$ python3 -q
>>> import numpy as np
>>> import numpy.linalg as la
>>> np.set_printoptions(precision=1, suppress=True, linewidth=120, legacy="1.25")
>>> rnd = lambda a: np.round(a, 1) + 0
>>> data = np.array([[0, 0, 0, 0, 0, 0, 0],
...     [0, 3, 0, 0, 0, 0, 0],
...     [0, 0, 0, 0, 0, 0, 0],
...     [0, 0, 0, 2, 0, 0, 0],
...     [0, 0, 0, 0, 1, 0, 0],
...     [0, 0, 0, 0, 0, 0, 0],
...     [0, 0, 0, 0, 0, 0, 2]])
>>> ang = np.radians(15)
>>> Rm = np.eye(7)
>>> Rm[6, 6] = Rm[0, 0] = np.cos(ang)
>>> Rm[6, 0], Rm[0, 6] = -np.sin(ang), np.sin(ang)
>>> print(rnd(Rm))
[[ 1.   0.   0.   0.   0.   0.   0.3]
 [ 0.   1.   0.   0.   0.   0.   0. ]
 [ 0.   0.   1.   0.   0.   0.   0. ]
 [ 0.   0.   0.   1.   0.   0.   0. ]
 [ 0.   0.   0.   0.   1.   0.   0. ]
 [ 0.   0.   0.   0.   0.   1.   0. ]
 [-0.3  0.   0.   0.   0.   0.   1. ]]
>>> other = data @ Rm.T
>>> print(np.allclose(data @ data.T, other @ other.T))
True
>>> print(np.allclose(la.norm(data, axis=1), la.norm(other, axis=1)))
True
>>> print(rnd(la.svd(data, compute_uv=False)), rnd(la.svd(other, compute_uv=False)))
[3. 2. 2. 1. 0. 0. 0.] [3. 2. 2. 1. 0. 0. 0.]
>>> left, sig, VT = la.svd(data)
>>> V = VT[:(sig > 1e-8).sum()]
>>> rng = np.random.default_rng(86)
>>> vec = data[1] + -1 * data[0] + rng.integers(2) * np.eye(7)[3]
>>> print(vec)
[0. 3. 0. 1. 0. 0. 0.]
>>> print(np.allclose(V.T @ V @ vec, vec))
True
>>> print(V.T @ V)
[[0. 0. 0. 0. 0. 0. 0.]
 [0. 1. 0. 0. 0. 0. 0.]
 [0. 0. 0. 0. 0. 0. 0.]
 [0. 0. 0. 1. 0. 0. 0.]
 [0. 0. 0. 0. 1. 0. 0.]
 [0. 0. 0. 0. 0. 0. 0.]
 [0. 0. 0. 0. 0. 0. 1.]]
>>> print(rnd(la.norm(vec - V.T @ V @ vec)))
0.0
>>> print(la.matrix_rank(np.vstack([data, vec])))
4
